$ ipython --no-banner

In [1]: import numpy as np

In [2]: np.set_printoptions(precision=1, suppress=True, linewidth=160)

In [3]: W0 = np.loadtxt("layer7.csv", delimiter=",")

In [4]: W0
Out[4]: 
array([[-4., -6., -6., -4.],
       [ 8., 10.,  8.,  6.],
       [-4., -4., -2., -2.],
       [ 0.,  0.,  0.,  0.]])

In [5]: A2 = np.array([[-3, 2], [0, -2]])

In [6]: C = np.kron(A2, W0)

In [7]: C
Out[7]: 
array([[ 12.,  18.,  18.,  12.,  -8., -12., -12.,  -8.],
       [-24., -30., -24., -18.,  16.,  20.,  16.,  12.],
       [ 12.,  12.,   6.,   6.,  -8.,  -8.,  -4.,  -4.],
       [ -0.,  -0.,  -0.,  -0.,   0.,   0.,   0.,   0.],
       [ -0.,  -0.,  -0.,  -0.,   8.,  12.,  12.,   8.],
       [  0.,   0.,   0.,   0., -16., -20., -16., -12.],
       [ -0.,  -0.,  -0.,  -0.,   8.,   8.,   4.,   4.],
       [  0.,   0.,   0.,   0.,  -0.,  -0.,  -0.,  -0.]])

In [8]: f = np.array([-5, 9, 3, -6, -5, -8, 0, -2, 7, -9, -7, 1])

In [9]: rng = np.random.default_rng(904315)

In [10]: mat = np.outer(rng.normal(size=41), f) + 0.1 * rng.normal(size=(41, 12))

In [11]: mat.round(1) + 0
Out[11]: 
array([[  8.1, -14.5,  -5. ,   9.7,   8.2,  13. ,   0. ,   3.2, -11.4,  14.5,  11.4,  -1.7],
       [  4.5,  -8.1,  -2.8,   5.3,   4.7,   7.3,  -0.1,   1.8,  -6.3,   8.1,   6.4,  -1. ],
       [ -5.4,   9.7,   3.1,  -6.6,  -5.7,  -8.7,  -0.1,  -2.4,   7.6,  -9.7,  -7.8,   1.2],
       [ -8. ,  14.5,   4.8,  -9.8,  -8.2, -13.1,   0.1,  -3.2,  11.3, -14.5, -11.4,   1.9],
       [  5.1,  -9.2,  -3.2,   6.2,   5.1,   8.3,  -0.1,   2.1,  -7.3,   9.3,   7. ,  -1. ],
       [ -1.9,   3.6,   1.1,  -2.2,  -2. ,  -3. ,   0. ,  -0.8,   2.6,  -3.2,  -2.6,   0.3],
       [ -5.3,   9.3,   3.2,  -6.3,  -5.1,  -8.2,   0.1,  -2. ,   7.4,  -9.5,  -7.3,   0.9],
       [  5.8, -10.8,  -3.6,   7.1,   5.8,   9.2,   0. ,   2.4,  -8.1,  10.6,   8. ,  -1. ],
       [ -6.3,  11.4,   3.6,  -7.7,  -6.2, -10.1,   0.2,  -2.6,   8.6, -11.2,  -9. ,   1.3],
       [  2.1,  -3.7,  -1.2,   2.4,   2.1,   3.4,   0. ,   0.9,  -2.7,   3.8,   2.9,  -0.5],
       [ -2.5,   4.6,   1.6,  -3.1,  -2.5,  -4.1,  -0.2,  -1.1,   3.6,  -4.7,  -3.7,   0.5],
       [ -2.7,   4.8,   1.6,  -3.1,  -2.7,  -4.2,   0.1,  -1.1,   3.8,  -4.9,  -3.7,   0.6],
       [  6.3, -11.5,  -3.8,   7.6,   6.3,  10.3,   0. ,   2.4,  -8.9,  11.5,   8.8,  -1.2],
       [ -7. ,  12.5,   4.3,  -8.5,  -7.1, -11.2,  -0.1,  -2.9,   9.5, -12.7,  -9.8,   1.4],
       [ -1.5,   2.7,   1. ,  -1.9,  -1.5,  -2.4,   0. ,  -0.6,   2.2,  -2.9,  -2.2,   0.6],
       [ -2.6,   4.5,   1.5,  -3.2,  -2.5,  -4. ,   0. ,  -1.1,   3.5,  -4.6,  -3.7,   0.3],
       [ -6.7,  12.2,   3.8,  -8.2,  -6.6, -10.9,   0. ,  -2.8,   9.5, -12.3,  -9.4,   1.3],
       [ -0.7,   1.1,   0.5,  -0.7,  -0.8,  -1.4,   0.2,  -0.1,   1.1,  -1.3,  -0.9,  -0.1],
       [  0.8,  -1.3,  -0.3,   0.7,   0.6,   1.1,   0. ,   0.3,  -1. ,   1.3,   1. ,   0. ],
       [ -5. ,   8.8,   3.1,  -6. ,  -5.1,  -8. ,   0.2,  -2. ,   7. ,  -9.1,  -7. ,   1.2],
       [ -5. ,   9.2,   3.1,  -6.3,  -5. ,  -8.2,   0.1,  -2.3,   7. ,  -9.2,  -7.3,   1. ],
       [  1.5,  -2.8,  -1. ,   1.9,   1.5,   2.6,   0. ,   0.6,  -2.2,   2.8,   2.1,  -0.3],
       [-11.4,  20.6,   6.8, -13.8, -11.5, -18.2,   0. ,  -4.6,  16.1, -20.7, -16. ,   2.3],
       [ -1.2,   2.1,   0.6,  -1.3,  -1.1,  -1.9,  -0.1,  -0.4,   1.8,  -2.1,  -1.7,   0.2],
       [ -3.2,   5.5,   1.7,  -3.8,  -3.1,  -5. ,  -0.1,  -1.1,   4.4,  -5.7,  -4.3,   0.7],
       [  5.9, -10.4,  -3.5,   6.8,   5.7,   9.4,   0.1,   2.4,  -7.9,  10.3,   8.1,  -1.3],
       [  1.9,  -3.2,  -1.3,   2.3,   1.7,   2.7,   0.1,   0.7,  -2.5,   3.4,   2.5,  -0.4],
       [ -8.1,  14.6,   5. ,  -9.7,  -8.2, -13.3,   0. ,  -3.2,  11.4, -14.8, -11.4,   1.5],
       [-11.1,  19.7,   6.5, -13. , -11. , -17.6,  -0.2,  -4.2,  15.2, -19.8, -15.2,   2.1],
       [ -8.6,  15.7,   5.3, -10.3,  -8.6, -13.9,  -0.1,  -3.5,  12.1, -15.6, -12. ,   1.8],
       [  2.3,  -4.2,  -1.4,   3. ,   2.4,   3.7,  -0.1,   0.9,  -3.3,   4.3,   3.4,  -0.4],
       [  0.1,  -0.1,   0. ,   0. ,   0. ,  -0.1,   0.2,   0. ,   0. ,   0. ,   0.1,   0. ],
       [  1.2,  -2.2,  -0.6,   1.2,   1.3,   2. ,   0.1,   0.4,  -1.7,   2.2,   1.5,  -0.2],
       [  3.6,  -6.5,  -2. ,   4.4,   3.6,   5.5,   0.2,   1.5,  -5. ,   6.5,   5. ,  -0.8],
       [ -0.7,   1.2,   0.3,  -0.8,  -0.7,  -1. ,   0.1,  -0.3,   0.8,  -1.2,  -1.1,   0. ],
       [  1.9,  -3.5,  -1.2,   2.3,   1.9,   3.3,   0.1,   0.9,  -2.6,   3.5,   2.7,  -0.2],
       [ -4.6,   8.3,   2.8,  -5.6,  -4.8,  -7.5,  -0.1,  -1.9,   6.5,  -8.5,  -6.7,   1. ],
       [ 10.2, -18.1,  -5.9,  12. ,   9.9,  16.2,   0.1,   4.1, -14. ,  17.9,  14.2,  -2.1],
       [ -6.1,  10.9,   3.6,  -7.2,  -6.1,  -9.9,   0. ,  -2.4,   8.4, -10.9,  -8.4,   0.9],
       [  0.7,  -0.9,  -0.4,   0.7,   0.4,   0.8,   0. ,   0.3,  -0.7,   1.1,   0.9,  -0.2],
       [  1.6,  -2.8,  -0.8,   1.9,   1.5,   2.5,   0. ,   0.6,  -2.2,   2.7,   2.1,  -0.3]])

In [12]: left, sv, vt = np.linalg.svd(mat)

In [13]: np.argmax(sv[:-1] / (sv[1:] + 1e-6)) + 1
Out[13]: np.int64(1)

In [14]: A2 = left[:, :1] @ np.diag(sv[:1]) @ vt[:1]

In [15]: np.round(np.linalg.norm(mat - A2) / np.linalg.norm(mat), 1)
Out[15]: np.float64(0.0)
